$ ipython --no-banner

In [1]: import numpy as np

In [2]: np.set_printoptions(suppress=True, linewidth=100)

In [3]: def rd(a):
   ...:     return np.round(a, 2) + 0
   ...: 

In [4]: J = np.loadtxt("test18.csv", delimiter=",")

In [5]: print(rd(J))
[[ 0.92 -0.01 -0.26  0.02]
 [-0.01  0.2  -0.03 -0.4 ]
 [-0.26 -0.03  0.08  0.05]
 [ 0.02 -0.4   0.05  0.8 ]]

In [6]: # rank 2

In [7]: print(np.allclose(J, J.T))
True

In [8]: print(rd(np.sort(np.abs(np.linalg.eigvals(J)))))
[0. 0. 1. 1.]

In [9]: print(rd((J + J.T) / 2))
[[ 0.92 -0.01 -0.26  0.02]
 [-0.01  0.2  -0.03 -0.4 ]
 [-0.26 -0.03  0.08  0.05]
 [ 0.02 -0.4   0.05  0.8 ]]

In [10]: print(rd(np.linalg.matrix_power(J, 2)))
[[ 0.92 -0.01 -0.26  0.02]
 [-0.01  0.2  -0.03 -0.4 ]
 [-0.26 -0.03  0.08  0.05]
 [ 0.02 -0.4   0.05  0.8 ]]

In [11]: print((J - J.T) / 2)
[[0. 0. 0. 0.]
 [0. 0. 0. 0.]
 [0. 0. 0. 0.]
 [0. 0. 0. 0.]]

In [12]: print(np.allclose(J @ J.T, J.T @ J))
True

In [13]: W = np.array([[0, 1, -2, -1], [2, 2, -1, 0], [-2, 2, 2, 0], [-2, 2, -2, 2]])

In [14]: b = np.array([-9, 3, 2, 5])

In [15]: act = np.maximum(J @ W + b, 0)

In [16]: print((act > 0).astype(int))
[[0 1 0 1]
 [0 1 1 1]
 [0 1 1 1]
 [0 1 1 1]]

In [17]: print(rd(act))
[[0.   3.41 0.   4.11]
 [0.   2.54 2.56 4.21]
 [0.   2.95 2.61 5.37]
 [0.   3.92 0.88 6.58]]

In [18]: print(np.linalg.matrix_rank(act))
3

In [19]: cent = np.array([[-3, -1, 1], [1, 2, 1], [-1, 2, -2], [-2, -3, 1]])

In [20]: print(W @ cent)
[[ 5  1  4]
 [-3  0  6]
 [ 6 10 -4]
 [ 6 -4  6]]
